$ python3 -q
>>> import numpy as np
>>> from numpy import linalg as LA
>>> np.set_printoptions(precision=2, suppress=True, linewidth=200)
>>> feats = np.load("m.npy")
>>> feats
array([[ 0, -1,  2, -3, -2, -4,  3, -2,  4, -5, -2,  2, -4],
       [ 0, -2, -3,  4,  2,  0, -4,  0, -5,  4,  2, -5,  4],
       [ 0,  0, -1,  5,  2,  5,  0,  5, -2, -2,  0, -1, -4],
       [ 0,  0,  0, -4, -1, -5,  0, -3,  1,  4, -5,  3,  0],
       [ 0,  0,  0,  0, -3, -1, -5,  2,  3, -4,  1, -4,  3],
       [ 0,  0,  0,  0,  0,  3,  4, -4,  2,  3, -1, -3,  4],
       [ 0,  0,  0,  0,  0,  0, -2,  4,  0,  5,  5,  4,  5],
       [ 0,  0,  0,  0,  0,  0,  0, -5, -1,  2, -2, -4, -2],
       [ 0,  0,  0,  0,  0,  0,  0,  0,  2, -4,  0,  0,  1],
       [ 0,  0,  0,  0,  0,  0,  0,  0,  0,  0, -3, -3, -4],
       [ 0,  0,  0,  0,  0,  0,  0,  0,  0,  0, -4,  5,  4],
       [ 0,  0,  0,  0,  0,  0,  0,  0,  0,  0,  0,  4,  5],
       [ 0,  0,  0,  0,  0,  0,  0,  0,  0,  0,  0,  0,  5]])
>>> np.sort(LA.eigvals(feats))
array([-5., -4., -4., -3., -2., -2., -1.,  0.,  0.,  2.,  3.,  4.,  5.])
>>> np.prod(np.diag(feats)), np.round(LA.det(feats), 2)
(np.int64(0), np.float64(0.0))
>>> Uu, sigma, VT = LA.svd(feats)
>>> np.argmax(sigma[:-1] / (sigma[1:] + 1e-6)) + 1
np.int64(12)
>>> M2 = Uu[:, :12] @ np.diag(sigma[:12]) @ VT[:12]
>>> np.round(np.abs(feats - M2).max(), 2)
np.float64(0.0)
>>> round(float(LA.norm(feats - M2, 2)), 2), sigma[12]
(0.0, np.float64(0.0))
>>> LA.matrix_rank(M2)
np.int64(12)
>>> LA.matrix_rank(feats, rtol=0.05)
np.int64(10)
>>> rng = np.random.default_rng(963575)
>>> A = np.eye(14, dtype=int)[rng.permutation(14)] * np.array([2, 2, 0, 2, 0, 2, 0, 1, 1, 0, 2, 1, 2, 1])
>>> A
array([[0, 0, 0, 0, 0, 0, 0, 1, 0, 0, 0, 0, 0, 0],
       [0, 0, 0, 0, 0, 2, 0, 0, 0, 0, 0, 0, 0, 0],
       [0, 0, 0, 0, 0, 0, 0, 0, 0, 0, 0, 0, 2, 0],
       [0, 0, 0, 0, 0, 0, 0, 0, 0, 0, 0, 0, 0, 0],
       [0, 2, 0, 0, 0, 0, 0, 0, 0, 0, 0, 0, 0, 0],
       [0, 0, 0, 2, 0, 0, 0, 0, 0, 0, 0, 0, 0, 0],
       [0, 0, 0, 0, 0, 0, 0, 0, 0, 0, 0, 0, 0, 0],
       [0, 0, 0, 0, 0, 0, 0, 0, 0, 0, 2, 0, 0, 0],
       [0, 0, 0, 0, 0, 0, 0, 0, 0, 0, 0, 0, 0, 0],
       [0, 0, 0, 0, 0, 0, 0, 0, 0, 0, 0, 1, 0, 0],
       [0, 0, 0, 0, 0, 0, 0, 0, 0, 0, 0, 0, 0, 1],
       [2, 0, 0, 0, 0, 0, 0, 0, 0, 0, 0, 0, 0, 0],
       [0, 0, 0, 0, 0, 0, 0, 0, 1, 0, 0, 0, 0, 0],
       [0, 0, 0, 0, 0, 0, 0, 0, 0, 0, 0, 0, 0, 0]])
>>> np.flatnonzero(LA.matrix_power((A != 0) + (A.T != 0) + np.eye(14), 14)[11])
array([ 0,  7,  9, 10, 11, 13])
>>> A[:, 2] @ A[:, 7]
np.int64(0)
>>> LA.svd(A, compute_uv=False)
array([2., 2., 2., 2., 2., 2., 1., 1., 1., 1., 0., 0., 0., 0.])
>>> LA.norm(A, axis=0)
array([2., 2., 0., 2., 0., 2., 0., 1., 1., 0., 2., 1., 2., 1.])
